% python3 -q
>>> import numpy as np
>>> from numpy import linalg as LA
>>> np.set_printoptions(precision=2, suppress=True, linewidth=140)
>>> K = np.loadtxt("run17.csv", delimiter=",")
>>> K
array([[2., 2., 0., 1., 2., 2.],
       [0., 0., 1., 2., 2., 0.],
       [0., 0., 0., 0., 1., 3.],
       [0., 0., 0., 3., 0., 2.],
       [0., 0., 0., 0., 3., 2.],
       [0., 0., 0., 0., 0., 3.]])
>>> np.argsort(-LA.norm(K, axis=0).round(6), kind="stable")[:3]
array([5, 4, 3])
>>> LA.cond(K) > 100
np.True_
>>> [round(float(x), 2) for x in LA.svd(K, compute_uv=False)[:3]]
[6.62, 3.38, 3.11]
>>> LA.lstsq(K[:-1].T, K[-1])[2]
np.int32(5)
>>> np.unique(K.round(6), axis=0).shape
(6, 6)
>>> np.abs(np.diag(LA.qr(K)[1])) > 1e-9
array([ True, False, False,  True,  True,  True])
>>> np.round(np.trace(LA.pinv(K) @ K), 2)
np.float64(5.0)
>>> try:
...     LA.inv(K)
... except LA.LinAlgError as e:
...     print(repr(e))
... 
LinAlgError('Singular matrix')
>>> np.allclose(K[:-1].T @ LA.lstsq(K[:-1].T, K[-1])[0], K[-1])
True
>>> theta = np.radians(45)
>>> R = np.eye(6)
>>> R[4, 4] = R[2, 2] = np.cos(theta)
>>> R[4, 2], R[2, 4] = -np.sin(theta), np.sin(theta)
>>> R
array([[ 1.  ,  0.  ,  0.  ,  0.  ,  0.  ,  0.  ],
       [ 0.  ,  1.  ,  0.  ,  0.  ,  0.  ,  0.  ],
       [ 0.  ,  0.  ,  0.71,  0.  ,  0.71,  0.  ],
       [ 0.  ,  0.  ,  0.  ,  1.  ,  0.  ,  0.  ],
       [ 0.  ,  0.  , -0.71,  0.  ,  0.71,  0.  ],
       [ 0.  ,  0.  ,  0.  ,  0.  ,  0.  ,  1.  ]])
>>> B = K @ R.T
>>> B
array([[2.  , 2.  , 1.41, 1.  , 1.41, 2.  ],
       [0.  , 0.  , 2.12, 2.  , 0.71, 0.  ],
       [0.  , 0.  , 0.71, 0.  , 0.71, 3.  ],
       [0.  , 0.  , 0.  , 3.  , 0.  , 2.  ],
       [0.  , 0.  , 2.12, 0.  , 2.12, 2.  ],
       [0.  , 0.  , 0.  , 0.  , 0.  , 3.  ]])
>>> np.allclose(LA.norm(K, axis=1), LA.norm(B, axis=1))
True
>>> np.allclose(K @ K.T, B @ B.T)
True
>>> round(LA.det(R), 2), round(float(np.trace(R)), 2)
(np.float64(1.0), 5.41)
